$ ipython --no-banner

In [1]: import numpy as np

In [2]: import numpy.linalg as la

In [3]: np.set_printoptions(precision=3, suppress=True, linewidth=100)

In [4]: tidy = lambda a: np.round(a, 3) + 0

In [5]: M = -2 * np.eye(3) + np.eye(3, k=1)

In [6]: M
Out[6]: 
array([[-2.,  1.,  0.],
       [ 0., -2.,  1.],
       [ 0.,  0., -2.]])

In [7]: A2 = M / np.sqrt((M ** 2).mean(axis=1, keepdims=True))

In [8]: tidy(A2[0])
Out[8]: array([-1.549,  0.775,  0.   ])

In [9]: la.matrix_rank(A2) == la.matrix_rank(M)
Out[9]: np.True_

In [10]: x0 = np.array([4, 5, -7])

In [11]: la.norm(M @ x0) <= la.norm(M, 2) * la.norm(x0) + 1e-9
Out[11]: np.True_

In [12]: M @ np.eye(3)[0]
Out[12]: array([-2.,  0.,  0.])

In [13]: (M @ x0).argmax()
Out[13]: np.int64(2)

In [14]: np.sign((M @ x0).round(6))
Out[14]: array([-1., -1.,  1.])

In [15]: M @ x0
Out[15]: array([ -3., -17.,  14.])

In [16]: M @ np.ones(3)
Out[16]: array([-1., -1., -2.])

In [17]: M * x0
Out[17]: 
array([[ -8.,   5.,  -0.],
       [  0., -10.,  -7.],
       [  0.,   0.,  14.]])

In [18]: (M * x0).sum(axis=1)
Out[18]: array([ -3., -17.,  14.])

In [19]: M @ (2 * x0)
Out[19]: array([ -6., -34.,  28.])

In [20]: x0 = np.array([4, 3, -5])

In [21]: a = np.maximum(M @ x0, 0)

In [22]: np.maximum(M @ (3 * x0), 0)
Out[22]: array([ 0.,  0., 30.])

In [23]: M.T @ a
Out[23]: array([  0.,   0., -20.])

In [24]: M * (a > 1e-9)[:, None]
Out[24]: 
array([[-0.,  0.,  0.],
       [ 0., -0.,  0.],
       [ 0.,  0., -2.]])

In [25]: feats = np.loadtxt("out14.csv", delimiter=",")

In [26]: tidy(feats)
Out[26]: 
array([[ 4.033,  2.926,  0.415],
       [-2.586, -4.234,  0.618],
       [-0.088, -4.692,  1.726],
       [ 4.656, -0.181,  1.814],
       [-4.637,  0.288, -1.847],
       [-3.773,  2.345, -2.294],
       [-3.611, -3.458, -0.058],
       [ 1.284, -4.347,  2.112],
       [ 4.522,  1.891,  0.987],
       [ 1.141,  4.683, -1.328],
       [ 0.123,  4.695, -1.715],
       [ 3.652, -2.514,  2.312],
       [ 4.185,  2.677,  0.565],
       [ 3.162,  3.864, -0.263],
       [ 4.482,  2.014,  0.925],
       [ 2.336,  4.356, -0.757],
       [ 3.462,  3.607, -0.055],
       [-1.98 , -4.493,  0.942],
       [ 2.891, -3.344,  2.338],
       [-1.436, -4.637,  1.2  ],
       [-4.67 , -1.238, -1.287],
       [ 4.71 ,  0.314,  1.648],
       [ 4.71 ,  0.323,  1.645],
       [ 0.169,  4.699, -1.699],
       [ 2.758,  4.139, -0.518]])

In [27]: # null space of dimension 1

In [28]: np.argsort(-la.norm(feats, axis=0).round(6), kind="stable")[:3]
Out[28]: array([1, 0, 2])

In [29]: la.matrix_rank(feats, rtol=0.1)
Out[29]: np.int64(2)
